>>> import numpy as np
>>> from numpy import linalg as LA
>>> np.set_printoptions(precision=1, suppress=True, linewidth=100)
>>> rd = lambda a: np.round(a, 1) + 0
>>> F = np.loadtxt("block9.csv", delimiter=",")
>>> print(F)
[[3. 1. 1. 1. 1. 1. 1. 1. 1. 1. 1.]
 [1. 3. 1. 1. 1. 1. 1. 1. 1. 1. 1.]
 [1. 1. 3. 1. 1. 1. 1. 1. 1. 1. 1.]
 [1. 1. 1. 3. 1. 1. 1. 1. 1. 1. 1.]
 [1. 1. 1. 1. 3. 1. 1. 1. 1. 1. 1.]
 [1. 1. 1. 1. 1. 3. 1. 1. 1. 1. 1.]
 [1. 1. 1. 1. 1. 1. 3. 1. 1. 1. 1.]
 [1. 1. 1. 1. 1. 1. 1. 3. 1. 1. 1.]
 [1. 1. 1. 1. 1. 1. 1. 1. 3. 1. 1.]
 [1. 1. 1. 1. 1. 1. 1. 1. 1. 3. 1.]
 [1. 1. 1. 1. 1. 1. 1. 1. 1. 1. 3.]]
>>> low = LA.cholesky(F)
>>> print(rd(np.diag(low) ** 2))
[3.  2.7 2.5 2.4 2.3 2.3 2.2 2.2 2.2 2.2 2.2]
>>> print(rd(F / np.sqrt(np.outer(np.diag(F), np.diag(F)))))
[[1.  0.3 0.3 0.3 0.3 0.3 0.3 0.3 0.3 0.3 0.3]
 [0.3 1.  0.3 0.3 0.3 0.3 0.3 0.3 0.3 0.3 0.3]
 [0.3 0.3 1.  0.3 0.3 0.3 0.3 0.3 0.3 0.3 0.3]
 [0.3 0.3 0.3 1.  0.3 0.3 0.3 0.3 0.3 0.3 0.3]
 [0.3 0.3 0.3 0.3 1.  0.3 0.3 0.3 0.3 0.3 0.3]
 [0.3 0.3 0.3 0.3 0.3 1.  0.3 0.3 0.3 0.3 0.3]
 [0.3 0.3 0.3 0.3 0.3 0.3 1.  0.3 0.3 0.3 0.3]
 [0.3 0.3 0.3 0.3 0.3 0.3 0.3 1.  0.3 0.3 0.3]
 [0.3 0.3 0.3 0.3 0.3 0.3 0.3 0.3 1.  0.3 0.3]
 [0.3 0.3 0.3 0.3 0.3 0.3 0.3 0.3 0.3 1.  0.3]
 [0.3 0.3 0.3 0.3 0.3 0.3 0.3 0.3 0.3 0.3 1. ]]
>>> print(rd(np.prod(np.diag(low)) ** 2), rd(LA.det(F)))
13312.0 13312.0
>>> theta = np.radians(120)
>>> R = np.eye(11)
>>> R[7, 7] = R[2, 2] = np.cos(theta)
>>> R[7, 2], R[2, 7] = -np.sin(theta), np.sin(theta)
>>> print(rd(R))
[[ 1.   0.   0.   0.   0.   0.   0.   0.   0.   0.   0. ]
 [ 0.   1.   0.   0.   0.   0.   0.   0.   0.   0.   0. ]
 [ 0.   0.  -0.5  0.   0.   0.   0.   0.9  0.   0.   0. ]
 [ 0.   0.   0.   1.   0.   0.   0.   0.   0.   0.   0. ]
 [ 0.   0.   0.   0.   1.   0.   0.   0.   0.   0.   0. ]
 [ 0.   0.   0.   0.   0.   1.   0.   0.   0.   0.   0. ]
 [ 0.   0.   0.   0.   0.   0.   1.   0.   0.   0.   0. ]
 [ 0.   0.  -0.9  0.   0.   0.   0.  -0.5  0.   0.   0. ]
 [ 0.   0.   0.   0.   0.   0.   0.   0.   1.   0.   0. ]
 [ 0.   0.   0.   0.   0.   0.   0.   0.   0.   1.   0. ]
 [ 0.   0.   0.   0.   0.   0.   0.   0.   0.   0.   1. ]]
>>> B = F @ R.T
>>> print(rd(LA.svd(F, compute_uv=False)), rd(LA.svd(B, compute_uv=False)))
[13.  2.  2.  2.  2.  2.  2.  2.  2.  2.  2.] [13.  2.  2.  2.  2.  2.  2.  2.  2.  2.  2.]
>>> print(rd(B))
[[ 3.   1.   0.4  1.   1.   1.   1.  -1.4  1.   1.   1. ]
 [ 1.   3.   0.4  1.   1.   1.   1.  -1.4  1.   1.   1. ]
 [ 1.   1.  -0.6  1.   1.   1.   1.  -3.1  1.   1.   1. ]
 [ 1.   1.   0.4  3.   1.   1.   1.  -1.4  1.   1.   1. ]
 [ 1.   1.   0.4  1.   3.   1.   1.  -1.4  1.   1.   1. ]
 [ 1.   1.   0.4  1.   1.   3.   1.  -1.4  1.   1.   1. ]
 [ 1.   1.   0.4  1.   1.   1.   3.  -1.4  1.   1.   1. ]
 [ 1.   1.   2.1  1.   1.   1.   1.  -2.4  1.   1.   1. ]
 [ 1.   1.   0.4  1.   1.   1.   1.  -1.4  3.   1.   1. ]
 [ 1.   1.   0.4  1.   1.   1.   1.  -1.4  1.   3.   1. ]
 [ 1.   1.   0.4  1.   1.   1.   1.  -1.4  1.   1.   3. ]]
>>> K = np.load("arr.npy")
>>> print(K)
[[  0   0   0   0   0   0   0   0   0   0]
 [  6   8  10  -4   6 -10  -8   4   8   8]
 [  3   4   5  -2   3  -5  -4   2   4   4]
 [  3   4   5  -2   3  -5  -4   2   4   4]
 [  0   0   0   0   0   0   0   0   0   0]
 [  0   0   0   0   0   0   0   0   0   0]
 [  3   4   5  -2   3  -5  -4   2   4   4]
 [  6   8  10  -4   6 -10  -8   4   8   8]]
>>> print(LA.matrix_rank(K, rtol=0.1))
1
>>> print([round(float(x), 1) for x in LA.svd(K, compute_uv=False)[:3]])
[39.2, 0.0, 0.0]
>>> print(rd(LA.norm(K, 2) / LA.norm(K)))
1.0
>>> vec = np.array([3, 7, 7, 3, 5, 2, 9, 5, 9, 1])
>>> print(K @ np.eye(10)[9])
[0. 8. 4. 4. 0. 0. 4. 8.]
>>> mat = np.load("m.npy")
>>> print(mat)
[[4. 3. 0. 3. 3. 0. 0. 3. 3. 3. 3. 3. 3. 3. 3. 0.]
 [3. 4. 0. 3. 3. 0. 0. 3. 3. 3. 3. 3. 3. 3. 3. 0.]
 [0. 0. 4. 0. 0. 3. 3. 0. 0. 0. 0. 0. 0. 0. 0. 3.]
 [3. 3. 0. 4. 3. 0. 0. 3. 3. 3. 3. 3. 3. 3. 3. 0.]
 [3. 3. 0. 3. 4. 0. 0. 3. 3. 3. 3. 3. 3. 3. 3. 0.]
 [0. 0. 3. 0. 0. 4. 3. 0. 0. 0. 0. 0. 0. 0. 0. 3.]
 [0. 0. 3. 0. 0. 3. 4. 0. 0. 0. 0. 0. 0. 0. 0. 3.]
 [3. 3. 0. 3. 3. 0. 0. 4. 3. 3. 3. 3. 3. 3. 3. 0.]
 [3. 3. 0. 3. 3. 0. 0. 3. 4. 3. 3. 3. 3. 3. 3. 0.]
 [3. 3. 0. 3. 3. 0. 0. 3. 3. 4. 3. 3. 3. 3. 3. 0.]
 [3. 3. 0. 3. 3. 0. 0. 3. 3. 3. 4. 3. 3. 3. 3. 0.]
 [3. 3. 0. 3. 3. 0. 0. 3. 3. 3. 3. 4. 3. 3. 3. 0.]
 [3. 3. 0. 3. 3. 0. 0. 3. 3. 3. 3. 3. 4. 3. 3. 0.]
 [3. 3. 0. 3. 3. 0. 0. 3. 3. 3. 3. 3. 3. 4. 3. 0.]
 [3. 3. 0. 3. 3. 0. 0. 3. 3. 3. 3. 3. 3. 3. 4. 0.]
 [0. 0. 3. 0. 0. 3. 3. 0. 0. 0. 0. 0. 0. 0. 0. 4.]]
>>> print(np.argsort(-LA.norm(mat, axis=0).round(6), kind="stable")[:3])
[0 1 3]
>>> print(round(np.log10(LA.cond(mat))))
2
>>> print(LA.matrix_rank(mat, rtol=0.1))
2
>>> low = LA.cholesky(mat)
>>> print(rd(np.prod(np.diag(low)) ** 2), rd(LA.det(mat)))
481.0 481.0
>>> print(LA.eigvalsh(mat).min() > 0)
True
>>> print(rd(np.diag(low) ** 2))
[4.  1.8 4.  1.4 1.3 1.8 1.4 1.2 1.2 1.2 1.1 1.1 1.1 1.1 1.1 1.3]
>>> blk = np.stack([mat, -3 * mat, mat[::-1]])
>>> print(blk.shape)
(3, 16, 16)
>>> print((blk @ mat.T).shape)
(3, 16, 16)
>>> print(np.einsum("bij,cij->bc", blk, blk))
[[ 1552. -4656.   912.]
 [-4656. 13968. -2736.]
 [  912. -2736.  1552.]]
>>> evals, evecs = LA.eigh(mat)
>>> vec = np.array([-2, 1, -2, -1, 0, 3, 0, -1, -1, 1, -1, -3, 3, 0, -1, 3])
>>> print((np.sign(evecs[:, -1].round(6)) == np.sign(evecs[0, -1].round(6))).astype(int))
[1 1 0 1 1 0 0 1 1 1 1 1 1 1 1 0]
>>> print(vec @ mat @ vec)
174.0
>>> print(rd(vec @ mat @ vec / (vec @ vec)), rd(evals[0]), rd(evals[-1]))
3.4 1.0 37.0
>>> print(np.abs(mat).sum(axis=1).max(), rd(np.abs(evals).max()))
37.0 37.0
>>> q, R = LA.qr(mat)
>>> print(rd(np.abs(np.diag(R))))
[10.7  1.4  6.6  1.2  1.2  1.4  1.2  1.1  1.1  1.1  1.1  1.1  1.1  1.   1.   1.2]
>>> print(rd(abs(R[0, 0])), rd(LA.norm(mat[:, 0])))
10.7 10.7
>>> print(np.allclose(R.T @ R, mat.T @ mat))
True
>>> X = np.load("case6.npy")
>>> print(X)
[[ 339  -11    7  153   87   29    6   45  -33  -43   15 -146  -71  -50 -176   50]
 [ -11  308    0   52  -25  -27   28  -17 -104  -53  -23  -63   29 -159   29   41]
 [   7    0  138   90   88   71  -58   28  113   19  -15   33  -41  -65  -84  148]
 [ 153   52   90  238  -25  -32 -104  116   82  -63   21  -43   48  -47  -47   25]
 [  87  -25   88  -25  286  121   60 -144   57   -8  -56  -91 -128 -121 -114  217]
 [  29  -27   71  -32  121  297  112   42   -1   47  -35   68  -87   25 -132   66]
 [   6   28  -58 -104   60  112  187    9  -20   78   61   26  -36   32   18  -16]
 [  45  -17   28  116 -144   42    9  266   94  113  142  132   89  115    8  -69]
 [ -33 -104  113   82   57   -1  -20   94  258   93  105  105   22   39   38   85]
 [ -43  -53   19  -63   -8   47   78  113   93  216  132  187  -57   79  -51   73]
 [  15  -23  -15   21  -56  -35   61  142  105  132  155   97   51   81   55  -21]
 [-146  -63   33  -43  -91   68   26  132  105  187   97  334  -16  180  -14  -18]
 [ -71   29  -41   48 -128  -87  -36   89   22  -57   51  -16  283   85  251 -153]
 [ -50 -159  -65  -47 -121   25   32  115   39   79   81  180   85  240   76 -172]
 [-176   29  -84  -47 -114 -132   18    8   38  -51   55  -14  251   76  328 -177]
 [  50   41  148   25  217   66  -16  -69   85   73  -21  -18 -153 -172 -177  308]]
>>> def softmax(z):
...     e = np.exp(z - z.max(axis=-1, keepdims=True))
...     return e / e.sum(axis=-1, keepdims=True)
... 
>>> print(rd(softmax(X[14])))
[0. 0. 0. 0. 0. 0. 0. 0. 0. 0. 0. 0. 0. 0. 1. 0.]
>>> print(rd(softmax(X).sum(axis=1)))
[1. 1. 1. 1. 1. 1. 1. 1. 1. 1. 1. 1. 1. 1. 1. 1.]
>>> print(softmax(10 * X[14]))
[0. 0. 0. 0. 0. 0. 0. 0. 0. 0. 0. 0. 0. 0. 1. 0.]
>>> S = X @ X.T / np.sqrt(16)
>>> print(softmax(S).round(6).argmax(axis=1))
[ 0  1 15  3  4  5  6  7  8 11  7 11 14 13 14 15]
